$ ipython --no-banner

In [1]: import numpy as np

In [2]: import numpy.linalg as la

In [3]: np.set_printoptions(suppress=True, linewidth=200)

In [4]: data = -1 * np.eye(13) + np.ones((13, 13))

In [5]: data
Out[5]: 
array([[0., 1., 1., 1., 1., 1., 1., 1., 1., 1., 1., 1., 1.],
       [1., 0., 1., 1., 1., 1., 1., 1., 1., 1., 1., 1., 1.],
       [1., 1., 0., 1., 1., 1., 1., 1., 1., 1., 1., 1., 1.],
       [1., 1., 1., 0., 1., 1., 1., 1., 1., 1., 1., 1., 1.],
       [1., 1., 1., 1., 0., 1., 1., 1., 1., 1., 1., 1., 1.],
       [1., 1., 1., 1., 1., 0., 1., 1., 1., 1., 1., 1., 1.],
       [1., 1., 1., 1., 1., 1., 0., 1., 1., 1., 1., 1., 1.],
       [1., 1., 1., 1., 1., 1., 1., 0., 1., 1., 1., 1., 1.],
       [1., 1., 1., 1., 1., 1., 1., 1., 0., 1., 1., 1., 1.],
       [1., 1., 1., 1., 1., 1., 1., 1., 1., 0., 1., 1., 1.],
       [1., 1., 1., 1., 1., 1., 1., 1., 1., 1., 0., 1., 1.],
       [1., 1., 1., 1., 1., 1., 1., 1., 1., 1., 1., 0., 1.],
       [1., 1., 1., 1., 1., 1., 1., 1., 1., 1., 1., 1., 0.]])

In [6]: evals, evecs = la.eigh(data)

In [7]: print((evals > 1e-8).sum(), (evals < -1e-8).sum())
1 12

In [8]: print(evals.round(2))
[-1. -1. -1. -1. -1. -1. -1. -1. -1. -1. -1. -1. 12.]

In [9]: np.unique(evals.round(6) + 0, return_counts=True)[1]
Out[9]: array([12,  1])

In [10]: np.round(np.abs(evecs[:, -1]), 2)
Out[10]: array([0.28, 0.28, 0.28, 0.28, 0.28, 0.28, 0.28, 0.28, 0.28, 0.28, 0.28, 0.28, 0.28])

In [11]: m1 = np.load("data.npy")

In [12]: m1
Out[12]: 
array([[ 4, -4,  5, -1, -2,  3, -3, -1, -5],
       [-4, -6, -3,  3, -2, -3, -4, -5, -2],
       [ 5, -3,  0,  4,  1,  0, -2, -3,  0],
       [-1,  3,  4, -2,  1,  2, -2,  0, -2],
       [-2, -2,  1,  1,  6,  1,  0,  3,  5],
       [ 3, -3,  0,  2,  1, -6,  1, -2,  3],
       [-3, -4, -2, -2,  0,  1, -6,  2,  1],
       [-1, -5, -3,  0,  3, -2,  2,  6,  0],
       [-5, -2,  0, -2,  5,  3,  1,  0,  6]])

In [13]: evals, evecs = la.eigh(m1)

In [14]: np.round(la.svd(m1, compute_uv=False), 2)
Out[14]: array([15.52, 13.72, 11.2 ,  9.34,  8.34,  4.39,  4.18,  3.52,  1.22])

In [15]: np.unique(evals.round(6) + 0, return_counts=True)[1]
Out[15]: array([1, 1, 1, 1, 1, 1, 1, 1, 1])

In [16]: evals.round(2)
Out[16]: array([-13.72, -11.2 ,  -4.39,  -4.18,  -1.22,   3.52,   8.34,   9.34,  15.52])

In [17]: np.round(la.eigvalsh(m1 @ m1), 2)
Out[17]: array([  1.5 ,  12.38,  17.48,  19.28,  69.59,  87.15, 125.4 , 188.33, 240.88])

In [18]: print(np.round(np.abs(evecs[:, -1]), 2))
[0.44 0.12 0.2  0.1  0.5  0.02 0.17 0.37 0.57]

In [19]: np.round(evecs.T @ m1 @ evecs, 2) + 0
Out[19]: 
array([[-13.72,   0.  ,   0.  ,   0.  ,   0.  ,   0.  ,   0.  ,   0.  ,   0.  ],
       [  0.  , -11.2 ,   0.  ,   0.  ,   0.  ,   0.  ,   0.  ,   0.  ,   0.  ],
       [  0.  ,   0.  ,  -4.39,   0.  ,   0.  ,   0.  ,   0.  ,   0.  ,   0.  ],
       [  0.  ,   0.  ,   0.  ,  -4.18,   0.  ,   0.  ,   0.  ,   0.  ,   0.  ],
       [  0.  ,   0.  ,   0.  ,   0.  ,  -1.22,   0.  ,   0.  ,   0.  ,   0.  ],
       [  0.  ,   0.  ,   0.  ,   0.  ,   0.  ,   3.52,   0.  ,   0.  ,   0.  ],
       [  0.  ,   0.  ,   0.  ,   0.  ,   0.  ,   0.  ,   8.34,   0.  ,   0.  ],
       [  0.  ,   0.  ,   0.  ,   0.  ,   0.  ,   0.  ,   0.  ,   9.34,   0.  ],
       [  0.  ,   0.  ,   0.  ,   0.  ,   0.  ,   0.  ,   0.  ,   0.  ,  15.52]])

In [20]: np.round(evecs.T @ evecs, 2) + 0
Out[20]: 
array([[1., 0., 0., 0., 0., 0., 0., 0., 0.],
       [0., 1., 0., 0., 0., 0., 0., 0., 0.],
       [0., 0., 1., 0., 0., 0., 0., 0., 0.],
       [0., 0., 0., 1., 0., 0., 0., 0., 0.],
       [0., 0., 0., 0., 1., 0., 0., 0., 0.],
       [0., 0., 0., 0., 0., 1., 0., 0., 0.],
       [0., 0., 0., 0., 0., 0., 1., 0., 0.],
       [0., 0., 0., 0., 0., 0., 0., 1., 0.],
       [0., 0., 0., 0., 0., 0., 0., 0., 1.]])
